$ python3 -q
>>> import numpy as np
>>> np.set_printoptions(precision=3, suppress=True, linewidth=200)
>>> Y = np.array([[-5, -3, -5],
...     [-5, 2, -1],
...     [-4, 2, 5],
...     [5, 3, 2],
...     [-5, -1, 0],
...     [-2, -2, -1]])
>>> C = np.array([[-5, -5, -1, 3, -3, -5], [-1, 0, 0, 1, 4, 0], [-3, -1, 3, 5, -2, -2]])
>>> rng = np.random.default_rng(438637)
>>> data = Y @ C + 0.3 * rng.normal(size=(6, 6))
>>> data
array([[ 43.424,  30.066, -10.157, -42.566,  13.031,  35.741],
       [ 25.872,  26.133,   1.838, -18.23 ,  24.471,  27.224],
       [  3.506,  15.346,  18.972,  15.384,  10.044,   9.799],
       [-34.351, -26.483,   1.222,  27.807,  -7.089, -29.282],
       [ 26.   ,  24.731,   5.195, -15.875,  10.773,  24.941],
       [ 15.182,  10.691,  -0.413, -13.405,   0.483,  11.691]])
>>> left, sigma, VT = np.linalg.svd(data, full_matrices=False)
>>> np.allclose(left * sigma @ VT, data)
True
>>> sigma
array([123.407,  36.705,  13.168,   1.044,   0.295,   0.121])
>>> print(sigma / sigma[0])
[1.    0.297 0.107 0.008 0.002 0.001]
>>> print(np.round(left.T @ data @ VT.T, 3) + 0)
[[123.407   0.      0.      0.      0.      0.   ]
 [  0.     36.705   0.      0.      0.      0.   ]
 [  0.      0.     13.168   0.      0.      0.   ]
 [  0.      0.      0.      1.044   0.      0.   ]
 [  0.      0.      0.      0.      0.295   0.   ]
 [  0.      0.      0.      0.      0.      0.121]]
>>> J = np.loadtxt("block1.csv", delimiter=",")
>>> J
array([[0.059, 0.029, 0.265, 0.265, 0.147, 0.235],
       [0.276, 0.207, 0.034, 0.138, 0.31 , 0.034],
       [0.182, 0.   , 0.136, 0.136, 0.318, 0.227],
       [0.167, 0.067, 0.167, 0.133, 0.233, 0.233],
       [0.242, 0.121, 0.273, 0.152, 0.212, 0.   ],
       [0.031, 0.156, 0.281, 0.25 , 0.125, 0.156]])
>>> Y = np.linalg.inv(J)
>>> np.round(np.linalg.det(J) * Y, 3) + 0
array([[0., 0., 0., 0., 0., 0.],
       [0., 0., 0., 0., 0., 0.],
       [0., 0., 0., 0., 0., 0.],
       [0., 0., 0., 0., 0., 0.],
       [0., 0., 0., 0., 0., 0.],
       [0., 0., 0., 0., 0., 0.]])
>>> np.round(J @ Y, 3) + 0
array([[1., 0., 0., 0., 0., 0.],
       [0., 1., 0., 0., 0., 0.],
       [0., 0., 1., 0., 0., 0.],
       [0., 0., 0., 1., 0., 0.],
       [0., 0., 0., 0., 1., 0.],
       [0., 0., 0., 0., 0., 1.]])
